% ipython --no-banner

In [1]: import numpy as np

In [2]: np.set_printoptions(suppress=True, linewidth=100)

In [3]: K = np.load("m.npy")

In [4]: K
Out[4]: 
array([[ 5,  5],
       [ 5, 10]])

In [5]: # symmetric, so the eigenvalues are real

In [6]: x0 = np.array([-1, 1])

In [7]: target = K @ x0

In [8]: c, lr = np.zeros(2), 1 / np.linalg.norm(K, 2) ** 2

In [9]: for i in range(30):
   ...:     c -= lr * K.T @ (K @ c - target)
   ...:     if i % 5 == 0: print(i, round(np.linalg.norm(K @ c - target), 1))
   ...: 
0 2.6
5 2.3
10 2.1
15 1.9
20 1.7
25 1.5

In [10]: c.round(1)
Out[10]: array([-0.4,  0.6])

In [11]: O = K.astype(float).copy()

In [12]: for j in range(2):
    ...:     O[:, j] -= O[:, :j] @ (O[:, :j].T @ O[:, j])
    ...:     O[:, j] /= np.linalg.norm(O[:, j])
    ...: 

In [13]: np.round(O.T @ K, 1) + 0
Out[13]: 
array([[ 7.1, 10.6],
       [ 0. ,  3.5]])

In [14]: M, _ = np.linalg.qr(np.array([[0.0, -0.2, 1.7, -0.2],
    ...:     [-0.3, -1.4, -1.2, 0.7],
    ...:     [-0.2, 0.0, -0.8, -0.9],
    ...:     [0.2, -2.2, 0.7, -1.1]]))

In [15]: M.round(1) + 0
Out[15]: 
array([[ 0. , -0.1, -1. ,  0. ],
       [ 0.7, -0.5,  0. , -0.4],
       [ 0.5,  0. ,  0. ,  0.9],
       [-0.5, -0.8,  0.1,  0.3]])

In [16]: ang = np.radians(72)

In [17]: Rm = np.eye(4)

In [18]: Rm[0, 0] = Rm[3, 3] = np.cos(ang)

In [19]: Rm[0, 3], Rm[3, 0] = -np.sin(ang), np.sin(ang)

In [20]: Rm.round(1)
Out[20]: 
array([[ 0.3,  0. ,  0. , -1. ],
       [ 0. ,  1. ,  0. ,  0. ],
       [ 0. ,  0. ,  1. ,  0. ],
       [ 1. ,  0. ,  0. ,  0.3]])

In [21]: out = M @ Rm.T

In [22]: np.round(np.abs(out - M).max(axis=0), 1)
Out[22]: array([1.2, 0. , 0. , 1. ])

In [23]: np.round(M @ M.T, 1) + 0
Out[23]: 
array([[1., 0., 0., 0.],
       [0., 1., 0., 0.],
       [0., 0., 1., 0.],
       [0., 0., 0., 1.]])

In [24]: np.round(np.linalg.svd(M, compute_uv=False), 1)
Out[24]: array([1., 1., 1., 1.])

In [25]: np.round(M[:, 1] @ M[:, 3], 1)
Out[25]: np.float64(-0.0)

In [26]: x0 = np.array([3, 5, 0, 1])

In [27]: target = M @ x0

In [28]: target.round(1)
Out[28]: array([-0.4, -1. ,  2.3, -5.4])

In [29]: np.round(np.linalg.solve(M, M[:, 1]), 1) + 0
Out[29]: array([0., 1., 0., 0.])

In [30]: np.round(np.linalg.solve(M, 5 * target), 1) + 0
Out[30]: array([15., 25.,  0.,  5.])

In [31]: np.round(np.linalg.solve(M.T, M[2]), 1) + 0
Out[31]: array([0., 0., 1., 0.])

In [32]: data = np.load("sample1.npy")

In [33]: data
Out[33]: 
array([[2, 2, 0, 0],
       [1, 0, 3, 3],
       [4, 2, 6, 6]])

In [34]: rank = np.linalg.matrix_rank(data)

In [35]: rank
Out[35]: np.int64(2)

In [36]: N = np.linalg.svd(data)[2][rank:].T

In [37]: np.allclose(data @ N, 0)
Out[37]: True

In [38]: np.linalg.matrix_rank(data.T @ data), np.linalg.matrix_rank(data @ data.T)
Out[38]: (np.int64(2), np.int64(2))

In [39]: N.shape
Out[39]: (4, 2)

In [40]: [int(np.linalg.matrix_rank(np.delete(data, i, axis=0))) for i in range(3)]
Out[40]: [2, 2, 2]

In [41]: rng = np.random.default_rng(251)

In [42]: out = data + rng.integers(-2, 3, (3, 2)) @ rng.integers(-2, 3, (2, 4))

In [43]: out
Out[43]: 
array([[ 6,  4,  4, -2],
       [-1, -4,  3,  1],
       [ 3,  3,  4,  8]])

In [44]: np.linalg.matrix_rank(out - data, tol=1e-8)
Out[44]: np.int64(2)

In [45]: np.abs(out - data).sum(axis=1)
Out[45]: array([12,  8,  6])

In [46]: out = np.array([[1, 2], [2, 2], [0, 0], [1, 0]])

In [47]: np.einsum("ik,kj->ij", data, out)
Out[47]: 
array([[ 6,  8],
       [ 4,  2],
       [14, 12]])

In [48]: out.T @ data.T
Out[48]: 
array([[ 6,  4, 14],
       [ 8,  2, 12]])

In [49]: data @ out
Out[49]: 
array([[ 6,  8],
       [ 4,  2],
       [14, 12]])

In [50]: np.linalg.matrix_rank(data @ out)
Out[50]: np.int64(2)

In [51]: np.einsum("ij->j", data)
Out[51]: array([7, 4, 9, 9])

In [52]: np.vstack([data, out.T]).shape
Out[52]: (5, 4)

In [53]: W0 = np.load("layer13.npy")

In [54]: W0
Out[54]: 
array([[ 3., -3., -2.,  0.],
       [ 6., -4., -2., -2.],
       [ 0.,  0.,  1.,  0.],
       [-6.,  1., -2.,  5.]])

In [55]: # rank 3

In [56]: left, sigma, Vh = np.linalg.svd(data)

In [57]: V = Vh[:(sigma > 1e-8).sum()]

In [58]: x0 = data[1] + 4 * data[0] + rng.integers(2) * np.eye(4)[0]

In [59]: x0
Out[59]: array([10.,  8.,  3.,  3.])

In [60]: round(np.linalg.norm(x0 - V.T @ V @ x0), 1)
Out[60]: np.float64(0.7)

In [61]: np.allclose(V.T @ V @ x0, x0)
Out[61]: False

In [62]: np.linalg.matrix_rank(np.vstack([data, x0]))
Out[62]: np.int64(3)

In [63]: left, sigma, Vh = np.linalg.svd(W0)

In [64]: np.argmax(sigma[:-1] / (sigma[1:] + 1e-6)) + 1
Out[64]: np.int64(3)

In [65]: sigma.round(1) + 0
Out[65]: array([11. ,  5.1,  0.8,  0. ])

In [66]: out = left[:, :3] @ np.diag(sigma[:3]) @ Vh[:3]

In [67]: np.linalg.matrix_rank(W0, rtol=0.05)
Out[67]: np.int64(3)

In [68]: round(np.abs(W0 - out).max(), 1)
Out[68]: np.float64(0.0)

In [69]: np.unique(W0.round(6), axis=0).shape
Out[69]: (4, 4)

In [70]: np.linalg.lstsq(W0[:-1].T, W0[-1])[2]
Out[70]: np.int32(3)

In [71]: np.round(np.trace(np.linalg.pinv(W0) @ W0), 1)
Out[71]: np.float64(3.0)

In [72]: x0 = np.array([-2, 3, -1, 2])

In [73]: h = np.maximum(W0 @ x0, 0)

In [74]: W0 * (h > 1e-9)[:, None]
Out[74]: 
array([[ 0., -0., -0.,  0.],
       [ 0., -0., -0., -0.],
       [ 0.,  0.,  0.,  0.],
       [-6.,  1., -2.,  5.]])

In [75]: np.maximum(W0 @ x0, 0) - np.maximum(-W0 @ x0, 0)
Out[75]: array([-13., -26.,  -1.,  27.])
